% python3 -q
>>> import numpy as np
>>> from numpy import linalg as LA
>>> np.set_printoptions(precision=2, suppress=True, linewidth=120, sign=" ")
>>> rnd = lambda a: np.round(a, 2) + 0
>>> f = np.array([4, 1, -3, -4]) + 0.5
>>> J = np.eye(4) - 2 * np.outer(f, f) / (f @ f)
>>> rnd(J)
array([[ 0.01, -0.33,  0.55,  0.77],
       [-0.33,  0.89,  0.18,  0.26],
       [ 0.55,  0.18,  0.7 , -0.43],
       [ 0.77,  0.26, -0.43,  0.4 ]])
>>> f = np.array([5, -4, 3])
>>> rnd(np.correlate(J[1], J[3], "full"))
array([-0.13,  0.5 , -0.39,  0.  ,  0.62,  0.21,  0.2 ])
>>> rnd(np.polyval(f, J[1]))
array([ 4.86,  3.4 ,  2.44,  2.3 ])
>>> rnd(LA.eigvalsh(J).min())
np.float64(-1.0)
>>> ev, evecs = LA.eigh(J)
>>> rnd(ev.sum()), np.trace(J)
(np.float64(2.0), np.float64(2.0))
>>> rnd(evecs.T @ evecs)
array([[ 1.,  0.,  0.,  0.],
       [ 0.,  1.,  0.,  0.],
       [ 0.,  0.,  1.,  0.],
       [ 0.,  0.,  0.,  1.]])
>>> rnd(evecs @ np.diag(ev) @ evecs.T)
array([[ 0.01, -0.33,  0.55,  0.77],
       [-0.33,  0.89,  0.18,  0.26],
       [ 0.55,  0.18,  0.7 , -0.43],
       [ 0.77,  0.26, -0.43,  0.4 ]])
>>> (ev > 1e-8).sum(), (ev < -1e-8).sum()
(np.int64(3), np.int64(1))
>>> Y = J / LA.norm(J, axis=1, keepdims=True)
>>> gram = Y @ Y.T
>>> (np.abs(gram) > 0.9).astype(int)
array([[ 1,  0,  0,  0],
       [ 0,  1,  0,  0],
       [ 0,  0,  1,  0],
       [ 0,  0,  0,  1]])
>>> rnd(gram[3])
array([ 0.,  0.,  0.,  1.])
>>> rnd(gram)
array([[ 1.,  0.,  0.,  0.],
       [ 0.,  1.,  0.,  0.],
       [ 0.,  0.,  1.,  0.],
       [ 0.,  0.,  0.,  1.]])
>>> rnd(LA.det(J.T))
np.float64(-1.0)
>>> rnd(LA.det(J[::-1]))
np.float64(-1.0)
>>> Y = np.array([[6, 5]])
>>> m1 = np.block([[np.zeros((1, 1)), Y], [Y.T, np.zeros((2, 2))]])
>>> m1
array([[ 0.,  6.,  5.],
       [ 6.,  0.,  0.],
       [ 5.,  0.,  0.]])
>>> np.allclose(m1[:-1].T @ LA.lstsq(m1[:-1].T, m1[-1])[0], m1[-1])
True
>>> np.unique(m1.round(6), axis=0).shape
(3, 3)
>>> rnd(np.trace(LA.pinv(m1) @ m1))
np.float64(2.0)
>>> ev, evecs = LA.eigh(m1)
>>> rnd(LA.eigvalsh(m1 @ m1))
array([  0.,  61.,  61.])
>>> ev.sum(), np.trace(m1)
(np.float64(0.0), np.float64(0.0))
>>> rnd(np.abs(evecs[:, -1]))
array([ 0.71,  0.54,  0.45])
>>> np.abs(evecs[:, -1]).round(6).argmax()
np.int64(0)
>>> (ev > 1e-8).sum(), (ev < -1e-8).sum()
(np.int64(1), np.int64(1))
>>> rnd(LA.svd(m1, compute_uv=False))
array([ 7.81,  7.81,  0.  ])
>>> rnd(evecs.T @ evecs)
array([[ 1.,  0.,  0.],
       [ 0.,  1.,  0.],
       [ 0.,  0.,  1.]])
>>> gram = m1.T @ m1
>>> rnd(LA.eigvalsh(gram)[::-1])
array([ 61.,  61.,   0.])
>>> LA.matrix_rank(gram)
np.int64(2)
>>> np.trace(gram), (m1 ** 2).sum()
(np.float64(122.0), np.float64(122.0))
>>> f = np.array([0, -5, -2])
>>> rng = np.random.default_rng(221)
>>> X = np.outer(rng.normal(size=22), f) + 0.3 * rng.normal(size=(22, 3))
>>> rnd(X)
array([[ 0.29, -3.58, -1.25],
       [-0.54,  1.18,  0.66],
       [-0.36,  3.4 ,  1.38],
       [-0.03,  2.46,  0.92],
       [-0.11, -4.87, -1.67],
       [-0.32, -0.38, -0.83],
       [ 0.19, -1.15, -0.75],
       [-0.12, -4.86, -1.49],
       [ 0.18,  6.64,  3.13],
       [ 0.37, -1.27, -0.67],
       [ 0.2 , -0.42, -0.54],
       [ 0.02, -0.94, -0.11],
       [ 0.46,  2.78,  1.26],
       [ 0.12, -3.03, -1.27],
       [-0.35,  8.04,  3.48],
       [ 0.  , -1.9 , -0.88],
       [ 0.14,  1.76,  0.73],
       [-0.08, -4.53, -2.32],
       [-0.29,  6.91,  2.89],
       [ 0.38, -0.14, -0.15],
       [ 0.11, -7.59, -2.89],
       [-0.13, -3.31, -1.44]])
>>> gram = np.cov(X, rowvar=False)
>>> rnd(np.median(X, axis=0))
array([ 0.01, -0.68, -0.6 ])
>>> gram.shape
(3, 3)
>>> rnd(gram)
array([[ 0.07, -0.24, -0.1 ],
       [-0.24, 16.74,  6.95],
       [-0.1 ,  6.95,  2.96]])
>>> np.argwhere(np.triu(np.abs(np.corrcoef(X.T)) > 0.8, 1))
array([[ 1,  2]])
>>> rnd(LA.eigvalsh(gram)[::-1])
array([ 19.63,   0.07,   0.07])
>>> Y = np.c_[X[:, :2] @ np.array([[-1, 0], [2, 1]]), np.array([-2, -1, 0, 3, 3, 1, -3, 2, -2, 3, 0, 2, -2, -3, 3, 2, -1, 0, -3, 0, 1, 1])]
>>> rnd(Y)
array([[ -7.45,  -3.58,  -2.  ],
       [  2.89,   1.18,  -1.  ],
       [  7.16,   3.4 ,   0.  ],
       [  4.95,   2.46,   3.  ],
       [ -9.63,  -4.87,   3.  ],
       [ -0.44,  -0.38,   1.  ],
       [ -2.49,  -1.15,  -3.  ],
       [ -9.6 ,  -4.86,   2.  ],
       [ 13.09,   6.64,  -2.  ],
       [ -2.91,  -1.27,   3.  ],
       [ -1.03,  -0.42,   0.  ],
       [ -1.9 ,  -0.94,   2.  ],
       [  5.1 ,   2.78,  -2.  ],
       [ -6.19,  -3.03,  -3.  ],
       [ 16.42,   8.04,   3.  ],
       [ -3.8 ,  -1.9 ,   2.  ],
       [  3.38,   1.76,  -1.  ],
       [ -8.98,  -4.53,   0.  ],
       [ 14.11,   6.91,  -3.  ],
       [ -0.67,  -0.14,   0.  ],
       [-15.3 ,  -7.59,   1.  ],
       [ -6.49,  -3.31,   1.  ]])
>>> rnd(LA.norm(LA.qr(X)[0].T @ Y, axis=0) ** 2 / ((Y ** 2).sum(axis=0) + 1e-12))
array([ 1.  ,  1.  ,  0.11])
>>> rnd(LA.norm(Y - X @ LA.lstsq(X, Y)[0], axis=0))
array([ 0.  ,  0.  ,  9.04])
>>> LA.matrix_rank(np.c_[X, Y])
np.int64(4)
>>> LA.matrix_rank(Y)
np.int64(3)
>>> w1 = np.array([[-4, -4, -5, -5, 5, -5], [4, 2, 0, 2, -5, -2], [0, 2, -4, -3, 0, 4]])
>>> b = np.array([2, 1, 4, 3, 1, 1])
>>> act = np.maximum(X @ w1 + b, 0)
>>> (act > 0).astype(int)
array([[ 0,  0,  1,  0,  1,  1],
       [ 1,  1,  1,  1,  0,  1],
       [ 1,  1,  1,  1,  0,  1],
       [ 1,  1,  1,  1,  0,  0],
       [ 0,  0,  1,  0,  1,  1],
       [ 1,  0,  1,  1,  1,  1],
       [ 0,  0,  1,  1,  1,  0],
       [ 0,  0,  1,  0,  1,  1],
       [ 1,  1,  0,  1,  0,  0],
       [ 0,  0,  1,  1,  1,  0],
       [ 0,  0,  1,  1,  1,  0],
       [ 0,  0,  1,  1,  1,  1],
       [ 1,  1,  0,  1,  0,  0],
       [ 0,  0,  1,  1,  1,  1],
       [ 1,  1,  0,  1,  0,  1],
       [ 0,  0,  1,  1,  1,  1],
       [ 1,  1,  1,  1,  0,  0],
       [ 0,  0,  1,  1,  1,  1],
       [ 1,  1,  0,  1,  0,  1],
       [ 0,  0,  1,  1,  1,  0],
       [ 0,  0,  1,  0,  1,  1],
       [ 0,  0,  1,  1,  1,  1]])
>>> rnd((act > 0).mean(axis=0))
array([ 0.41,  0.36,  0.82,  0.82,  0.64,  0.64])
>>> C = np.array([[2, 3, 2], [3, 2, 2], [3, 0, 3], [2, 1, 0], [2, 2, 3], [0, 0, 1]])
>>> (act @ C).round(6).argmax(axis=1)
array([ 2,  0,  0,  0,  2,  0,  2,  2,  1,  2,  0,  2,  1,  2,  0,  2,  0,  2,  0,  2,  2,  2])
>>> w1 @ C
array([[-35, -15, -21],
       [  8,   8,  -5],
       [-12,   1,  -4]])
